In [1]: import numpy as np

In [2]: np.set_printoptions(precision=2, suppress=True, linewidth=140, sign=" ")

In [3]: def rd(a):
   ...:     return np.round(a, 2) + 0
   ...: 

In [4]: feats = np.load("m.npy")

In [5]: feats
Out[5]: 
array([[ 0.72, -0.72, -0.09,  0.27, -0.36, -0.99, -0.27, -0.81,  1.71,  0.27,  0.  , -1.71, -0.27, -0.09,  0.72, -0.81],
       [-0.16,  0.16,  0.02, -0.06,  0.08,  0.22,  0.06,  0.18, -0.38, -0.06,  0.  ,  0.38,  0.06,  0.02, -0.16,  0.18],
       [ 0.24, -0.24, -0.03,  0.09, -0.12, -0.33, -0.09, -0.27,  0.57,  0.09,  0.  , -0.57, -0.09, -0.03,  0.24, -0.27],
       [-0.16,  0.16,  0.02, -0.06,  0.08,  0.22,  0.06,  0.18, -0.38, -0.06,  0.  ,  0.38,  0.06,  0.02, -0.16,  0.18],
       [ 0.56, -0.56, -0.07,  0.21, -0.28, -0.77, -0.21, -0.63,  1.33,  0.21,  0.  , -1.33, -0.21, -0.07,  0.56, -0.63],
       [ 0.56, -0.56, -0.07,  0.21, -0.28, -0.77, -0.21, -0.63,  1.33,  0.21,  0.  , -1.33, -0.21, -0.07,  0.56, -0.63],
       [-0.64,  0.64,  0.08, -0.24,  0.32,  0.88,  0.24,  0.72, -1.52, -0.24,  0.  ,  1.52,  0.24,  0.08, -0.64,  0.72],
       [-1.04,  1.04,  0.13, -0.39,  0.52,  1.43,  0.39,  1.17, -2.47, -0.39,  0.  ,  2.47,  0.39,  0.13, -1.04,  1.17],
       [-0.08,  0.08,  0.01, -0.03,  0.04,  0.11,  0.03,  0.09, -0.19, -0.03,  0.  ,  0.19,  0.03,  0.01, -0.08,  0.09],
       [-0.96,  0.96,  0.12, -0.36,  0.48,  1.32,  0.36,  1.08, -2.28, -0.36,  0.  ,  2.28,  0.36,  0.12, -0.96,  1.08],
       [ 0.48, -0.48, -0.06,  0.18, -0.24, -0.66, -0.18, -0.54,  1.14,  0.18,  0.  , -1.14, -0.18, -0.06,  0.48, -0.54],
       [-0.08,  0.08,  0.01, -0.03,  0.04,  0.11,  0.03,  0.09, -0.19, -0.03,  0.  ,  0.19,  0.03,  0.01, -0.08,  0.09],
       [ 0.08, -0.08, -0.01,  0.03, -0.04, -0.11, -0.03, -0.09,  0.19,  0.03,  0.  , -0.19, -0.03, -0.01,  0.08, -0.09],
       [ 0.  ,  0.  ,  0.  ,  0.  ,  0.  ,  0.  ,  0.  ,  0.  ,  0.  ,  0.  ,  0.  ,  0.  ,  0.  ,  0.  ,  0.  ,  0.  ],
       [-0.16,  0.16,  0.02, -0.06,  0.08,  0.22,  0.06,  0.18, -0.38, -0.06,  0.  ,  0.38,  0.06,  0.02, -0.16,  0.18]])

In [6]: rng = np.random.default_rng(25)

In [7]: M2 = feats + rng.integers(-2, 3, (15, 1)) @ rng.integers(-2, 3, (1, 16))

In [8]: rd(M2)
Out[8]: 
array([[ 0.72, -0.72, -0.09,  0.27, -0.36, -0.99, -0.27, -0.81,  1.71,  0.27,  0.  , -1.71, -0.27, -0.09,  0.72, -0.81],
       [-2.16, -1.84,  4.02,  1.94,  2.08,  4.22, -1.94,  4.18, -4.38,  1.94,  2.  ,  4.38, -1.94,  0.02,  3.84, -1.82],
       [ 2.24,  1.76, -4.03, -1.91, -2.12, -4.33,  1.91, -4.27,  4.57, -1.91, -2.  , -4.57,  1.91, -0.03, -3.76,  1.73],
       [-2.16, -1.84,  4.02,  1.94,  2.08,  4.22, -1.94,  4.18, -4.38,  1.94,  2.  ,  4.38, -1.94,  0.02,  3.84, -1.82],
       [-0.44, -1.56,  1.93,  1.21,  0.72,  1.23, -1.21,  1.37, -0.67,  1.21,  1.  ,  0.67, -1.21, -0.07,  2.56, -1.63],
       [-0.44, -1.56,  1.93,  1.21,  0.72,  1.23, -1.21,  1.37, -0.67,  1.21,  1.  ,  0.67, -1.21, -0.07,  2.56, -1.63],
       [-0.64,  0.64,  0.08, -0.24,  0.32,  0.88,  0.24,  0.72, -1.52, -0.24,  0.  ,  1.52,  0.24,  0.08, -0.64,  0.72],
       [-2.04,  0.04,  2.13,  0.61,  1.52,  3.43, -0.61,  3.17, -4.47,  0.61,  1.  ,  4.47, -0.61,  0.13,  0.96,  0.17],
       [-2.08, -1.92,  4.01,  1.97,  2.04,  4.11, -1.97,  4.09, -4.19,  1.97,  2.  ,  4.19, -1.97,  0.01,  3.92, -1.91],
       [-2.96, -1.04,  4.12,  1.64,  2.48,  5.32, -1.64,  5.08, -6.28,  1.64,  2.  ,  6.28, -1.64,  0.12,  3.04, -0.92],
       [ 0.48, -0.48, -0.06,  0.18, -0.24, -0.66, -0.18, -0.54,  1.14,  0.18,  0.  , -1.14, -0.18, -0.06,  0.48, -0.54],
       [-2.08, -1.92,  4.01,  1.97,  2.04,  4.11, -1.97,  4.09, -4.19,  1.97,  2.  ,  4.19, -1.97,  0.01,  3.92, -1.91],
       [-0.92, -1.08,  1.99,  1.03,  0.96,  1.89, -1.03,  1.91, -1.81,  1.03,  1.  ,  1.81, -1.03, -0.01,  2.08, -1.09],
       [ 2.  ,  2.  , -4.  , -2.  , -2.  , -4.  ,  2.  , -4.  ,  4.  , -2.  , -2.  , -4.  ,  2.  ,  0.  , -4.  ,  2.  ],
       [-0.16,  0.16,  0.02, -0.06,  0.08,  0.22,  0.06,  0.18, -0.38, -0.06,  0.  ,  0.38,  0.06,  0.02, -0.16,  0.18]])

In [9]: np.abs(M2 - feats).sum(axis=1)
Out[9]: array([  0.,  42.,  42.,  42.,  21.,  21.,   0.,  21.,  42.,  42.,   0.,  42.,  21.,  42.,   0.])
